$ python -q
>>> import numpy as np
>>> from numpy import linalg as LA
>>> np.set_printoptions(precision=4, suppress=True, linewidth=160, legacy="1.25")
>>> K = np.load("layer15.npy")
>>> print(K)
[[-0.1974 -0.1974 -0.2913]
 [-0.02   -0.02   -0.03  ]
 [ 0.1781  0.1781  0.2636]
 [-0.0997 -0.0997 -0.1489]
 [ 0.1391  0.1391  0.207 ]
 [-0.2913 -0.2913 -0.4219]
 [-0.04   -0.04   -0.0599]
 [-0.2165 -0.2165 -0.3185]
 [-0.0798 -0.0798 -0.1194]
 [ 0.1391  0.1391  0.207 ]
 [-0.2165 -0.2165 -0.3185]
 [ 0.2913  0.2913  0.4219]
 [ 0.1586  0.1586  0.2355]
 [-0.04   -0.04   -0.0599]
 [-0.2729 -0.2729 -0.3969]]
>>> print(round(np.trace(LA.pinv(K) @ K), 4))
2.0
>>> print(K @ LA.pinv(K) @ K)
[[-0.1974 -0.1974 -0.2913]
 [-0.02   -0.02   -0.03  ]
 [ 0.1781  0.1781  0.2636]
 [-0.0997 -0.0997 -0.1489]
 [ 0.1391  0.1391  0.207 ]
 [-0.2913 -0.2913 -0.4219]
 [-0.04   -0.04   -0.0599]
 [-0.2165 -0.2165 -0.3185]
 [-0.0798 -0.0798 -0.1194]
 [ 0.1391  0.1391  0.207 ]
 [-0.2165 -0.2165 -0.3185]
 [ 0.2913  0.2913  0.4219]
 [ 0.1586  0.1586  0.2355]
 [-0.04   -0.04   -0.0599]
 [-0.2729 -0.2729 -0.3969]]
>>> print(np.unique(K.round(6), axis=0).shape)
(12, 3)
>>> print(np.argsort(-LA.norm(K, axis=0).round(6), kind="stable")[:3])
[2 0 1]
>>> gram = np.cov(K, rowvar=False)
>>> print(np.round(LA.eigvalsh(gram)[::-1], 4) + 0)
[0.1394 0.     0.    ]
>>> print(round(np.corrcoef(K[:, 1], K[:, 2])[0, 1], 4))
0.9999
>>> print(np.argwhere(np.triu(np.abs(np.corrcoef(K.T)) > 0.8, 1)))
[[0 1]
 [0 2]
 [1 2]]
>>> print(gram.shape)
(3, 3)
>>> print(np.polyfit(K[:, 1], K[:, 2], 1))
[1.4648 0.0001]
>>> print(np.corrcoef(K.T))
[[1.     1.     0.9999]
 [1.     1.     0.9999]
 [0.9999 0.9999 1.    ]]
>>> print(K.std(axis=0))
[0.1772 0.1772 0.2595]
